>>> import numpy as np
>>> from numpy import linalg as LA
>>> np.set_printoptions(precision=3, suppress=True, linewidth=160, floatmode="fixed")
>>> M = np.load("case4.npy")
>>> M
array([[  8.323,   1.077,   5.699,  14.287,  -9.642],
       [ 18.372,   0.253,  -0.580,  -6.111,   4.974],
       [ -8.561,  -9.710,  -4.738,  -5.658,  13.341],
       [  9.479,  -3.360,  13.027,  -7.645,   8.408],
       [ -4.963,  -9.584,   2.062,   4.195, -16.176],
       [  2.550,   5.743, -15.518,  -8.207,   7.236],
       [  6.784,  12.410,  -9.982,   2.271,   9.755],
       [ 13.871,  -1.396,   9.229,   1.737, -10.838],
       [ -0.808,   4.055,  11.554,  15.469,   3.178],
       [  3.032,  -6.640,   3.114,   0.818,  18.340],
       [ -1.998, -13.593, -13.038,   1.968,   6.112]])
>>> rng = np.random.default_rng(475)
>>> idx = rng.permutation(5)
>>> B = M[:, idx] * rng.choice([-1, 1], 5)
>>> B
array([[-14.287,  -8.323,  -9.642,   1.077,  -5.699],
       [  6.111, -18.372,   4.974,   0.253,   0.580],
       [  5.658,   8.561,  13.341,  -9.710,   4.738],
       [  7.645,  -9.479,   8.408,  -3.360, -13.027],
       [ -4.195,   4.963, -16.176,  -9.584,  -2.062],
       [  8.207,  -2.550,   7.236,   5.743,  15.518],
       [ -2.271,  -6.784,   9.755,  12.410,   9.982],
       [ -1.737, -13.871, -10.838,  -1.396,  -9.229],
       [-15.469,   0.808,   3.178,   4.055, -11.554],
       [ -0.818,  -3.032,  18.340,  -6.640,  -3.114],
       [ -1.968,   1.998,   6.112, -13.593,  13.038]])
>>> left, _, Vh = LA.svd(M.T @ B)
>>> np.round(LA.lstsq(M, B)[0], 3) + 0
array([[ 0.000, -1.000,  0.000,  0.000,  0.000],
       [ 0.000,  0.000,  0.000,  1.000,  0.000],
       [ 0.000,  0.000,  0.000,  0.000, -1.000],
       [-1.000,  0.000,  0.000,  0.000,  0.000],
       [ 0.000,  0.000,  1.000,  0.000,  0.000]])
>>> data = np.loadtxt("w.csv", delimiter=",")
>>> data
array([[-2.000, -1.000,  0.000,  1.000,  2.000,  3.000],
       [ 4.000,  5.000,  6.000,  7.000,  8.000,  9.000],
       [10.000, 11.000, 12.000, 13.000, 14.000, 15.000],
       [16.000, 17.000, 18.000, 19.000, 20.000, 21.000],
       [22.000, 23.000, 24.000, 25.000, 26.000, 27.000]])
>>> # rank 2
>>> r = LA.matrix_rank(data)
>>> r
np.int64(2)
>>> null = LA.svd(data)[2][r:].T
>>> null @ null.T
array([[ 0.476, -0.381, -0.238, -0.095,  0.048,  0.190],
       [-0.381,  0.705, -0.210, -0.124, -0.038,  0.048],
       [-0.238, -0.210,  0.819, -0.152, -0.124, -0.095],
       [-0.095, -0.124, -0.152,  0.819, -0.210, -0.238],
       [ 0.048, -0.038, -0.124, -0.210,  0.705, -0.381],
       [ 0.190,  0.048, -0.095, -0.238, -0.381,  0.476]])
>>> [int(LA.matrix_rank(np.delete(data, i, axis=0))) for i in range(5)]
[2, 2, 2, 2, 2]
>>> dist = LA.norm(M[:, None] - M[None], axis=-1)
>>> dist[6]
array([29.955, 21.531, 28.775, 29.758, 37.986, 14.462,  0.000, 32.160, 28.437, 24.986, 27.856])
>>> dist.mean(axis=1).argmax()
np.int64(4)
>>> blk = np.stack([data, -3 * data, data[::-1]])
>>> LA.matrix_rank(blk.reshape(3, -1))
np.int64(2)
>>> blk.shape
(3, 5, 6)
>>> np.einsum("bij,cij->bc", blk, blk)
array([[  6935.000, -20805.000,   2615.000],
       [-20805.000,  62415.000,  -7845.000],
       [  2615.000,  -7845.000,   6935.000]])
>>> arr = np.loadtxt("x.csv", delimiter=",")
>>> arr
array([[ 1.000, -1.000,  1.000, -1.000],
       [ 1.000,  0.000,  0.000,  0.000],
       [ 1.000,  1.000,  1.000,  1.000]])
>>> # columns 1 and 3 are equal
>>> arr - arr[0]
array([[ 0.000,  0.000,  0.000,  0.000],
       [ 0.000,  1.000, -1.000,  1.000],
       [ 0.000,  2.000,  0.000,  2.000]])
>>> arr.shape
(3, 4)
>>> arr.sum(axis=1)
array([0.000, 1.000, 4.000])
>>> np.abs(arr).max()
np.float64(1.0)
>>> np.diff(arr, axis=0)
array([[ 0.000,  1.000, -1.000,  1.000],
       [ 0.000,  1.000,  1.000,  1.000]])
>>> LA.svd(arr, compute_uv=False)
array([2.136, 2.000, 0.662])
>>> arr.mean(axis=0)
array([1.000, 0.000, 0.667, 0.000])
>>> np.unravel_index(np.abs(arr).argmax(), arr.shape)
(np.int64(0), np.int64(0))
>>> def softmax(z):
...     e = np.exp(z - z.max(axis=-1, keepdims=True))
...     return e / e.sum(axis=-1, keepdims=True)
... 
>>> softmax(arr[0] + 3)
array([0.440, 0.060, 0.440, 0.060])
>>> softmax(arr).sum(axis=1)
array([1.000, 1.000, 1.000])
>>> np.round(softmax(10 * arr[0]), 3) + 0
array([0.500, 0.000, 0.500, 0.000])
>>> scores = arr @ arr.T / np.sqrt(4)
>>> softmax(scores)[0] @ arr
array([ 1.000, -0.637,  0.836, -0.637])
>>> softmax(scores + np.triu(np.full(scores.shape, -np.inf), 1))
array([[1.000, 0.000, 0.000],
       [0.500, 0.500, 0.000],
       [0.100, 0.164, 0.736]])
>>> softmax(scores).round(6).argmax(axis=1)
array([0, 0, 2])
>>> B = arr + rng.integers(-2, 3, (3, 2)) @ rng.integers(-2, 3, (2, 4))
>>> B
array([[-3.000, -4.000,  4.000,  2.000],
       [ 1.000,  1.000, -1.000, -1.000],
       [ 3.000,  3.000, -1.000, -1.000]])
>>> LA.matrix_rank(B - arr, tol=1e-8)
np.int64(2)
>>> np.abs(B - arr).sum(axis=1)
array([13.000,  3.000,  8.000])
>>> x = np.array([1, 2, 2, 1])
>>> h = np.maximum(arr @ x, 0)
>>> arr * (h > 1e-9)[:, None]
array([[ 0.000, -0.000,  0.000, -0.000],
       [ 1.000,  0.000,  0.000,  0.000],
       [ 1.000,  1.000,  1.000,  1.000]])
>>> h
array([0.000, 1.000, 6.000])
>>> np.maximum(arr @ (3 * x), 0)
array([ 0.000,  3.000, 18.000])
>>> np.tanh(arr @ x)
array([0.000, 0.762, 1.000])
>>> feats = np.array([[3.0, 1.0, 0.0], [0.0, 3.0, 1.0], [0.0, 0.0, 3.0]])
>>> # triangular
>>> left, s, Vh = LA.svd(feats, full_matrices=False)
>>> np.round(left.T @ left, 3) + 0
array([[1.000, 0.000, 0.000],
       [0.000, 1.000, 0.000],
       [0.000, 0.000, 1.000]])
>>> np.abs(Vh[0])
array([0.432, 0.723, 0.539])
>>> round(float(np.sqrt((s ** 2).sum())), 3), np.round(LA.norm(feats), 3)
(5.385, np.float64(5.385))
>>> np.abs(left[:, 0]).round(6).argmax()
np.int64(1)
>>> round(LA.norm(feats, 2), 3)
np.float64(3.745)
>>> round(LA.norm(feats, 1), 3), np.round(LA.norm(feats, np.inf), 3)
(np.float64(4.0), np.float64(4.0))
>>> np.round(LA.norm(feats) ** 2 / LA.norm(feats, 2) ** 2, 3)
np.float64(2.068)
>>> LA.norm(feats, axis=0)
array([3.000, 3.162, 3.162])
>>> round(float(LA.norm(feats[2], 1)), 3), round(LA.norm(feats[2], np.inf), 3)
(3.0, np.float64(3.0))
>>> LA.norm(feats, axis=1)
array([3.162, 3.162, 3.000])
>>> q, V = LA.qr(feats[:, :1])[0], LA.qr(feats[:, 1:])[0]
>>> s = LA.svd(q.T @ V, compute_uv=False)
>>> s
array([0.331])
>>> evals, V = LA.eig(feats)
>>> evals
array([3.000, 3.000, 3.000])
>>> np.sort(LA.eigvals(LA.inv(feats)))
array([0.333, 0.333, 0.333])
>>> feats @ V[:, 0] - evals[0] * V[:, 0]
array([0.000, 0.000, 0.000])
>>> np.prod(evals)
np.float64(27.0)
>>> mat = np.loadtxt("block7.csv", delimiter=",")
>>> mat
array([[5.000, 1.000, 0.000, 0.000],
       [0.000, 5.000, 1.000, 0.000],
       [0.000, 0.000, 5.000, 1.000],
       [0.000, 0.000, 0.000, 5.000]])
>>> # triangular, det is the product of the diagonal
>>> round(LA.det(mat), 3)
np.float64(625.0)
>>> np.sort(np.abs(LA.eigvals(mat)))
array([5.000, 5.000, 5.000, 5.000])
>>> np.trace(mat)
np.float64(20.0)
>>> W0 = np.load("a.npy")
>>> W0
array([[ 0.121,  0.980, -1.099],
       [ 0.948, -1.846,  0.166],
       [ 0.014, -0.043,  3.464],
       [-1.410, -1.703,  0.457],
       [ 2.316,  2.329,  2.769],
       [-2.517, -2.099,  0.328],
       [ 1.046, -3.719, -0.301],
       [-1.436,  0.850, -2.167],
       [ 0.012, -5.843,  1.644],
       [-1.134,  9.901,  1.819],
       [-1.981, -2.876, -0.836],
       [-0.474, -1.895,  2.369],
       [-0.755, -1.341,  1.450],
       [ 1.116, -5.194,  2.197],
       [ 0.726, -3.858, -0.086],
       [ 1.216, -0.763,  1.434],
       [ 2.025, -7.349,  1.202],
       [ 3.573, -5.023, -0.240],
       [-1.036, -3.191,  1.135],
       [ 1.164, -0.458,  1.070],
       [-2.506,  1.138,  1.506],
       [ 0.236, -4.416, -1.114],
       [-0.762, -1.961,  2.498],
       [-2.902,  0.044, -1.525],
       [-1.079, -1.327, -0.478],
       [-0.224,  2.834,  0.193],
       [-4.698, -1.680,  1.355],
       [ 2.132, -2.177, -0.789],
       [ 0.831, -0.774, -1.491],
       [ 2.833,  0.213,  3.369]])
>>> proj = W0 @ LA.solve(W0.T @ W0, W0.T)
>>> proj @ W0[:, 1]
array([ 0.980, -1.846, -0.043, -1.703,  2.329, -2.099, -3.719,  0.850, -5.843,  9.901, -2.876, -1.895, -1.341, -5.194, -3.858, -0.763, -7.349, -5.023, -3.191,
       -0.458,  1.138, -4.416, -1.961,  0.044, -1.327,  2.834, -1.680, -2.177, -0.774,  0.213])
>>> np.trace(proj)
np.float64(3.0)
>>> np.allclose(proj @ proj, proj)
True
>>> dist = LA.norm(W0[:, None] - W0[None], axis=-1)
>>> np.flatnonzero(dist[29] < dist.mean() / 2)
array([ 4, 29])
>>> dist[:5, :5]
array([[0.000, 3.205, 4.677, 3.459, 4.647],
       [3.205, 0.000, 3.873, 2.380, 5.107],
       [4.677, 3.873, 0.000, 3.718, 3.378],
       [3.459, 2.380, 3.718, 0.000, 5.957],
       [4.647, 5.107, 3.378, 5.957, 0.000]])
>>> LA.matrix_rank(dist ** 2)
np.int64(5)
>>> dist[29].round(6).argsort(kind="stable")[:4]
array([29,  4, 15,  2])
>>> E = np.loadtxt("test11.csv", delimiter=",")
>>> E
array([[-7.980,  3.967, -6.928, -5.008,  7.955],
       [-8.067,  3.956, -7.043, -5.024,  8.018],
       [-8.065,  4.015, -6.909, -5.028,  7.961],
       [-8.087,  3.953, -7.041, -5.038,  8.092],
       [-8.030,  3.953, -7.012, -5.043,  8.004],
       [-7.969,  3.992, -7.091, -4.991,  8.069],
       [-8.042,  4.022, -7.047, -4.997,  8.019],
       [-8.031,  3.995, -6.985, -4.936,  7.987],
       [-8.026,  4.036, -6.990, -5.122,  7.987],
       [-7.973,  3.921, -6.978, -4.994,  8.012],
       [ 6.069, -6.006,  1.026,  6.055, -3.007],
       [ 6.043, -6.049,  1.053,  6.052, -3.025],
       [ 6.042, -6.067,  0.997,  5.850, -2.972],
       [ 6.109, -6.082,  0.965,  5.965, -3.020],
       [ 5.980, -5.994,  1.001,  5.975, -3.040],
       [ 6.009, -5.963,  0.929,  6.049, -2.986],
       [ 5.941, -5.919,  0.929,  5.972, -3.048],
       [ 6.013, -6.028,  1.058,  5.921, -2.996],
       [ 6.024, -5.990,  1.025,  6.018, -3.009],
       [ 5.984, -5.968,  0.956,  5.923, -2.968],
       [ 6.063,  2.957, -1.979,  9.010,  4.993],
       [ 5.973,  2.933, -1.953,  8.981,  5.018],
       [ 6.046,  2.969, -1.995,  8.957,  4.980],
       [ 5.922,  3.065, -2.004,  9.032,  4.971],
       [ 5.907,  2.986, -1.893,  8.914,  4.997],
       [ 5.956,  3.048, -2.086,  8.938,  5.003],
       [ 5.977,  2.988, -1.926,  8.961,  4.935],
       [ 5.924,  3.009, -1.942,  9.004,  4.985],
       [ 6.025,  2.944, -2.094,  8.965,  5.007],
       [ 6.007,  2.972, -1.966,  8.984,  5.115]])
>>> gram = np.cov(E, rowvar=False)
>>> gram.shape
(5, 5)
>>> np.argsort(-E.std(axis=0).round(6), kind="stable")
array([0, 3, 4, 1, 2])
>>> E.std(axis=0)
array([6.613, 4.492, 3.300, 6.016, 4.650])
>>> np.corrcoef(E.T)
array([[ 1.000, -0.578,  0.930,  0.979, -0.713],
       [-0.578,  1.000, -0.837, -0.398,  0.984],
       [ 0.930, -0.837,  1.000,  0.835, -0.920],
       [ 0.979, -0.398,  0.835,  1.000, -0.553],
       [-0.713,  0.984, -0.920, -0.553,  1.000]])
